>>> import numpy as np
>>> import numpy.linalg as la
>>> np.set_printoptions(precision=2, suppress=True, linewidth=140)
>>> M = np.load("run7.npy")
>>> M
array([[ 1., -1.,  0.,  0.,  0.],
       [-1.,  0., -1.,  0.,  0.],
       [ 0., -1.,  1., -1.,  0.],
       [ 0.,  0., -1.,  1., -1.],
       [ 0.,  0.,  0., -1.,  1.]])
>>> vec = np.array([1, -2, 1, -2, -1])
>>> y = M @ vec
>>> c, lr = np.zeros(5), 1 / la.norm(M, 2) ** 2
>>> for i in range(12):
...     c -= lr * M.T @ (M @ c - y)
...     if i % 2 == 0: print(i, round(la.norm(M @ c - y), 2))
... 
0 2.02
2 1.01
4 0.64
6 0.45
8 0.34
10 0.28
>>> c
array([ 0.75, -2.32,  1.26, -1.26, -0.34])
>>> np.kron(np.eye(2, dtype=int), M)
array([[ 1., -1.,  0.,  0.,  0.,  0., -0.,  0.,  0.,  0.],
       [-1.,  0., -1.,  0.,  0., -0.,  0., -0.,  0.,  0.],
       [ 0., -1.,  1., -1.,  0.,  0., -0.,  0., -0.,  0.],
       [ 0.,  0., -1.,  1., -1.,  0.,  0., -0.,  0., -0.],
       [ 0.,  0.,  0., -1.,  1.,  0.,  0.,  0., -0.,  0.],
       [ 0., -0.,  0.,  0.,  0.,  1., -1.,  0.,  0.,  0.],
       [-0.,  0., -0.,  0.,  0., -1.,  0., -1.,  0.,  0.],
       [ 0., -0.,  0., -0.,  0.,  0., -1.,  1., -1.,  0.],
       [ 0.,  0., -0.,  0., -0.,  0.,  0., -1.,  1., -1.],
       [ 0.,  0.,  0., -0.,  0.,  0.,  0.,  0., -1.,  1.]])
>>> f, g = M[1], M[3]
>>> f @ g
np.float64(1.0)
>>> p = (f @ g) / (f @ f) * f
>>> round(la.norm(f + g) ** 2 + la.norm(f - g) ** 2, 2)
np.float64(10.0)
>>> B = M / np.sqrt((M ** 2).mean(axis=1, keepdims=True))
>>> M - M.mean(axis=1, keepdims=True)
array([[ 1. , -1. ,  0. ,  0. ,  0. ],
       [-0.6,  0.4, -0.6,  0.4,  0.4],
       [ 0.2, -0.8,  1.2, -0.8,  0.2],
       [ 0.2,  0.2, -0.8,  1.2, -0.8],
       [ 0. ,  0. ,  0. , -1. ,  1. ]])
>>> data = np.load("arr.npy")
>>> data
array([[ 10.63,  28.07, -10.23,  30.23,  10.53],
       [  9.88,  30.03, -10.51,  29.77,  10.94],
       [ 10.15,  30.42, -10.55,  29.48,   8.46],
       [ 11.35,  29.97, -10.42,  30.12,  10.97],
       [ 10.2 ,  31.43,  -9.66,  29.37,  10.56],
       [  8.66,  29.69,  -9.71,  30.02,   9.4 ],
       [  9.64,  30.51,  -9.68,  30.62,  10.86],
       [ 10.11,  29.51,  -9.43,  31.45,   9.73],
       [  8.81,  30.02, -10.45,  29.16,   9.26],
       [ 11.47,  29.04,  -9.82,  29.52,   9.9 ],
       [ 11.78,  29.54,  -9.83,  30.42,   7.67],
       [ 11.45,  28.92,  -9.33,  30.86,   8.23],
       [  9.79,  29.47,  -8.25,  31.65,   9.01],
       [ 10.67,  29.54,  -9.32,  32.35,  10.49],
       [ 10.96,  29.93, -11.57,  29.19,  11.5 ],
       [  8.79,  29.41, -10.89,  29.13,   8.74],
       [  9.73,  28.95, -10.96,  30.25,  10.97],
       [ 10.51,  29.08,  -7.09,  31.34,  10.22],
       [ 10.69,  28.03, -10.14,  29.86,   8.68],
       [ 11.34,  30.62,  -9.8 ,  30.04,   8.63],
       [ 10.37,  28.98, -11.25,  29.48,   7.69],
       [  9.54,  31.55,  -8.86,  29.57,   9.23],
       [  9.39,  29.32, -11.93,  30.7 ,  10.58],
       [ 10.76,  31.01, -11.58,  31.56,  11.63],
       [ 10.56,  29.59, -10.18,  30.75,   9.67],
       [ 10.06,  29.39, -10.86,  29.  ,  11.06],
       [  8.97,  30.52, -10.67,  30.92,   8.58],
       [  9.25,  32.71, -10.  ,  30.5 ,   8.9 ],
       [  7.45,  29.54, -10.07,  29.35,   9.36],
       [  7.61,  29.25,  -9.29,  30.7 ,   9.19]])
>>> def softmax(z):
...     e = np.exp(z - z.max(axis=-1, keepdims=True))
...     return e / e.sum(axis=-1, keepdims=True)
... 
>>> np.round(softmax(data[17] + 2), 2) + 0
array([0.  , 0.09, 0.  , 0.91, 0.  ])
>>> scores = data @ data.T / np.sqrt(5)
>>> softmax(scores).round(6).argmax(axis=1)
array([23, 23, 23, 23, 23, 23, 23, 23, 23, 23, 23, 23, 23, 23, 23, 23, 23, 23, 23, 23, 23, 23, 23, 23, 23, 23, 23, 23, 23, 23])
>>> d = la.norm(data[:, None] - data[None], axis=-1)
>>> print(d[16].round(6).argsort(kind="stable")[:4])
[16 22  1 25]
>>> print(d[:5, :5])
[[0.   2.21 3.27 2.09 3.54]
 [2.21 0.   2.54 1.52 1.76]
 [3.27 2.54 0.   2.89 2.5 ]
 [2.09 1.52 2.89 0.   2.18]
 [3.54 1.76 2.5  2.18 0.  ]]
>>> np.unravel_index(d.round(6).argmax(), d.shape)
(np.int64(14), np.int64(17))
>>> print(d.shape)
(30, 30)
>>> d.mean(axis=1).argmax()
np.int64(17)
>>> proj = data @ la.solve(data.T @ data, data.T)
>>> np.round(la.eigvalsh(proj), 2) + 0
array([0., 0., 0., 0., 0., 0., 0., 0., 0., 0., 0., 0., 0., 0., 0., 0., 0., 0., 0., 0., 0., 0., 0., 0., 0., 1., 1., 1., 1., 1.])
>>> round(np.trace(proj), 2)
np.float64(5.0)
>>> t3 = np.stack([data, -2 * data, data[::-1]])
>>> la.matrix_rank(t3.reshape(3, -1))
np.int64(2)
>>> mat = np.load("m.npy")
>>> mat
array([[-2.5,  0.9,  1.5],
       [ 0.4,  0.7,  0.4],
       [-0.1,  1.5, -0.4],
       [-0.2,  1.2, -0.1],
       [-1.3,  0.7, -1.4],
       [ 2. , -1.7,  0.1],
       [ 0.8,  0.3, -0.9],
       [ 0.6,  0.5, -0.2],
       [ 0. , -0.5, -0.9],
       [-0.4, -0.5, -1.3],
       [-1. , -1.2, -0.7],
       [-0.6, -0.5, -0.8],
       [-1. , -0.4, -0.3],
       [-1.6,  0.1,  0.2],
       [ 1. , -1.9, -1.3],
       [ 0.4, -0.6, -0.2],
       [-1.6,  0.3, -0.6],
       [ 0.1,  0. ,  0.7],
       [-0.3,  0.1, -0.4],
       [ 0.3,  1. ,  1.4],
       [-1.8,  1.2, -1.6],
       [-1.1, -1.1,  1.2],
       [-1.4, -1.1, -1.2],
       [ 1.3, -0.6, -1.9],
       [-0.7,  0.6, -0.3],
       [-4. ,  8. , -6. ],
       [ 1. ,  1.7,  0.3],
       [ 0.1, -0.4,  1. ],
       [ 0.6,  0.4,  0.9],
       [ 2.9, -2.4, -2.4],
       [-1.1, -1.7,  0.4],
       [ 0.2,  0.2,  1. ],
       [-0.5, -1.6,  0.2]])
>>> idx = mat[:, 2] > np.median(mat[:, 2])
>>> f = mat[idx].mean(axis=0) - mat[~idx].mean(axis=0)
>>> np.argsort(-np.abs(f).round(6), kind="stable")
array([2, 0, 1])
>>> ((mat - mat.mean(axis=0)) @ f > 0).astype(int)
array([1, 1, 0, 1, 0, 1, 0, 1, 0, 0, 0, 0, 1, 1, 0, 1, 0, 1, 1, 1, 0, 1, 0, 0, 0, 0, 1, 1, 1, 0, 1, 1, 1])
>>> E = np.loadtxt("layer17.csv", delimiter=",")
>>> E
array([[8., 0., 0., 0., 0., 0., 0.],
       [9., 8., 0., 0., 0., 0., 0.],
       [0., 4., 3., 0., 0., 0., 0.],
       [1., 9., 4., 2., 0., 0., 0.],
       [3., 8., 8., 7., 5., 0., 0.],
       [8., 2., 9., 0., 4., 6., 0.],
       [5., 7., 8., 5., 5., 4., 0.]])
>>> # null space of dimension 1
>>> la.matrix_rank(E - E[0, 0] * np.eye(7))
np.int64(6)
>>> try:
...     la.inv(E)
... except la.LinAlgError as e:
...     print(e)
... 
Singular matrix
>>> [int(la.matrix_rank(la.matrix_power(E, p))) for p in range(1, 8)]
[6, 6, 6, 6, 6, 6, 6]
>>> E @ E
array([[ 64.,   0.,   0.,   0.,   0.,   0.,   0.],
       [144.,  64.,   0.,   0.,   0.,   0.,   0.],
       [ 36.,  44.,   9.,   0.,   0.,   0.,   0.],
       [ 91., 106.,  20.,   4.,   0.,   0.,   0.],
       [118., 199.,  92.,  49.,  25.,   0.,   0.],
       [142.,  96., 113.,  28.,  44.,  36.,   0.],
       [155., 181., 120.,  45.,  41.,  24.,   0.]])
